$ python3 -q
>>> import numpy as np
>>> import numpy.linalg as la
>>> np.set_printoptions(suppress=True, linewidth=160)
>>> K = np.loadtxt("block19.csv", delimiter=",")
>>> print(K.round(2))
[[  1.58  -4.23   0.55  -1.57  -0.56  -1.59   4.24]
 [  1.83  -4.89   0.64  -1.82  -0.61  -1.85   4.91]
 [  4.34 -11.54   1.43  -4.35  -1.44  -4.34  11.6 ]
 [ -0.06   0.12  -0.03   0.06   0.04   0.07  -0.09]
 [  0.41  -1.14   0.14  -0.42  -0.12  -0.42   1.14]
 [ -1.72   4.7   -0.58   1.75   0.56   1.75  -4.71]
 [  0.12  -0.29   0.04  -0.12  -0.02  -0.05   0.34]
 [  1.98  -5.26   0.64  -2.01  -0.65  -1.97   5.28]
 [  0.45  -1.13   0.14  -0.45  -0.15  -0.45   1.16]
 [ -0.36   0.95  -0.09   0.34   0.08   0.34  -0.97]
 [  2.8   -7.49   0.96  -2.81  -0.95  -2.8    7.48]
 [  1.88  -5.01   0.66  -1.9   -0.64  -1.9    5.01]
 [  1.    -2.67   0.32  -1.03  -0.3   -1.     2.71]
 [ -2.78   7.45  -0.96   2.76   0.9    2.81  -7.42]
 [  1.39  -3.66   0.48  -1.37  -0.45  -1.36   3.64]]
>>> left, sigma, VT = la.svd(K)
>>> print(sigma.round(2))
[30.79  0.12  0.09  0.07  0.05  0.04  0.03]
>>> print(np.argmax(sigma[:-1] / (sigma[1:] + 1e-6)) + 1)
1
>>> Y = left[:, :1] @ np.diag(sigma[:1]) @ VT[:1]
>>> print(round(la.norm(K - Y) / la.norm(K), 2))
0.01
>>> cov = K.T @ K
>>> print(np.round(la.svd(K, compute_uv=False) ** 2, 2) + 0)
[947.92   0.01   0.01   0.     0.     0.     0.  ]
>>> print((K @ K.T).shape)
(15, 15)
>>> print(np.allclose(cov, cov.T))
True
>>> print(np.round(la.eigvalsh(cov)[::-1], 2) + 0)
[947.92   0.01   0.01   0.     0.     0.     0.  ]
>>> basis = K[[13, 12]].astype(float)
>>> for _ in range(7):
...     labels = la.norm(K[:, None] - basis, axis=-1).argmin(axis=1)
...     basis = np.array([K[labels == j].mean(axis=0) for j in range(2)])
... 
>>> print(labels)
[1 1 1 1 1 0 1 1 1 1 1 1 1 0 1]
>>> print(basis.round(2))
[[-2.25  6.08 -0.77  2.25  0.73  2.28 -6.07]
 [ 1.34 -3.56  0.45 -1.34 -0.44 -1.33  3.57]]
>>> print(np.bincount(labels))
[ 2 13]
>>> x = np.array([-2, -2, 2, -2, -2, -2, 0])
>>> print(np.round(basis @ (2 * x), 2))
[-39.43  23.17]
>>> print(np.round(basis @ x, 2))
[-19.72  11.59]
>>> print(np.round(basis * x, 2))
[[  4.51 -12.15  -1.54  -4.51  -1.46  -4.56  -0.  ]
 [ -2.67   7.11   0.91   2.68   0.89   2.66   0.  ]]
>>> print(np.sign((basis @ x).round(6)))
[-1.  1.]
>>> dist = la.norm(K[:, None] - K[None], axis=-1)
>>> print(dist.shape)
(15, 15)
>>> print(dist[:5, :5].round(2))
[[ 0.    1.04 11.49  6.82  4.86]
 [ 1.04  0.   10.45  7.86  5.9 ]
 [11.49 10.45  0.   18.31 16.35]
 [ 6.82  7.86 18.31  0.    1.96]
 [ 4.86  5.9  16.35  1.96  0.  ]]
>>> print((dist + 1e9 * np.eye(15)).round(6).argmin(axis=1))
[14 11 10  6  8 13  3 11  4  3  7  1 14  5  0]
>>> print(la.matrix_rank(dist ** 2))
9
>>> W0 = np.load("sample3.npy")
>>> print(W0)
[[ 4 -8 -4 -4  4]
 [ 4 -8 -4 -4  4]
 [-1  2  1  1 -1]
 [-4  8  4  4 -4]]
>>> # columns 2 and 3 are equal
>>> print(np.unique(W0.round(6), axis=0).shape)
(3, 5)
>>> print(np.round(W0 @ la.pinv(W0) @ W0, 2))
[[ 4. -8. -4. -4.  4.]
 [ 4. -8. -4. -4.  4.]
 [-1.  2.  1.  1. -1.]
 [-4.  8.  4.  4. -4.]]
>>> r = la.matrix_rank(W0)
>>> print(r)
1
>>> N = la.svd(W0)[2][r:].T
>>> print(np.allclose(W0 @ N, 0))
True
>>> print([int(la.matrix_rank(W0[:, :j + 1])) for j in range(5)])
[1, 1, 1, 1, 1]
>>> print(la.matrix_rank(W0.T @ W0), la.matrix_rank(W0 @ W0.T))
1 1
>>> left, sigma, VT = la.svd(W0)
>>> V = VT[:(sigma > 1e-8).sum()]
>>> rng = np.random.default_rng(436)
>>> x = W0[0] + -2 * W0[1] + rng.integers(2) * np.eye(5)[3]
>>> print(x)
[-4.  8.  4.  5. -4.]
>>> print(np.round(np.diag(V.T @ V), 2))
[0.12 0.5  0.12 0.12 0.12]
>>> print(np.allclose(V.T @ V @ x, x))
False
>>> print(np.round(V.T @ V, 2))
[[ 0.12 -0.25 -0.12 -0.12  0.12]
 [-0.25  0.5   0.25  0.25 -0.25]
 [-0.12  0.25  0.12  0.12 -0.12]
 [-0.12  0.25  0.12  0.12 -0.12]
 [ 0.12 -0.25 -0.12 -0.12  0.12]]
